In [1]: import numpy as np

In [2]: np.set_printoptions(precision=3, suppress=True, linewidth=120)

In [3]: tidy = lambda a: np.round(a, 3) + 0

In [4]: F = np.load("case19.npy")

In [5]: F
Out[5]: 
array([[-1,  0,  0,  0],
       [ 1,  3,  0,  0],
       [-3, -1, -3,  0],
       [ 2, -2, -2, -3]])

In [6]: # triangular

In [7]: F[:, 4]
IndexError: index 4 is out of bounds for axis 1 with size 4


In [8]: print(F - F[0])
[[ 0  0  0  0]
 [ 2  3  0  0]
 [-2 -1 -3  0]
 [ 3 -2 -2 -3]]

In [9]: tidy(np.linalg.norm(F))
Out[9]: np.float64(7.141)

In [10]: r0, g = F[1], F[0]

In [11]: r0 @ g
Out[11]: np.int64(-1)

In [12]: r0 @ r0
Out[12]: np.int64(10)

In [13]: pr = (r0 @ g) / (r0 @ r0) * r0

In [14]: np.linalg.matrix_rank(np.outer(r0, g))
Out[14]: np.int64(1)

In [15]: tidy(g - pr)
Out[15]: array([-0.9,  0.3,  0. ,  0. ])

In [16]: tidy(np.linalg.norm(r0 + g) ** 2 + np.linalg.norm(r0 - g) ** 2)
Out[16]: np.float64(22.0)

In [17]: np.outer(r0, g)
Out[17]: 
array([[-1,  0,  0,  0],
       [-3,  0,  0,  0],
       [ 0,  0,  0,  0],
       [ 0,  0,  0,  0]])

In [18]: M2 = np.array([[2, -3], [-1, -1], [-2, -3], [-1, 2]])

In [19]: np.vstack([F, M2.T]).shape
Out[19]: (6, 4)

In [20]: np.linalg.matrix_rank(F @ M2)
Out[20]: np.int64(2)

In [21]: print(np.einsum("ik,kj->ij", F, M2))
[[-2  3]
 [-1 -6]
 [ 1 19]
 [13 -4]]

In [22]: w, vecs = np.linalg.eig(F)

In [23]: w
Out[23]: array([-3., -3.,  3., -1.])

In [24]: print(tidy(np.sort(np.linalg.eigvals(F @ F))))
[1. 9. 9. 9.]

In [25]: rng = np.random.default_rng(873477)

In [26]: z = rng.integers(0, 3, 4)

In [27]: M = (z[:, None] == z) * -1 + np.eye(4)

In [28]: M
Out[28]: 
array([[ 0.,  0., -1.,  0.],
       [ 0.,  0.,  0., -1.],
       [-1.,  0.,  0.,  0.],
       [ 0., -1.,  0.,  0.]])

In [29]: tidy(np.linalg.norm(M, axis=1))
Out[29]: array([1., 1., 1., 1.])

In [30]: np.linalg.norm(M, axis=2)
AxisError: axis 2 is out of bounds for array of dimension 2


In [31]: tidy(np.linalg.norm(M, 2))
Out[31]: np.float64(1.0)

In [32]: M[3] @ M[2]
Out[32]: np.float64(0.0)

In [33]: tidy(np.linalg.norm(M[3], 1)), tidy(np.linalg.norm(M[3], np.inf))
Out[33]: (np.float64(1.0), np.float64(1.0))
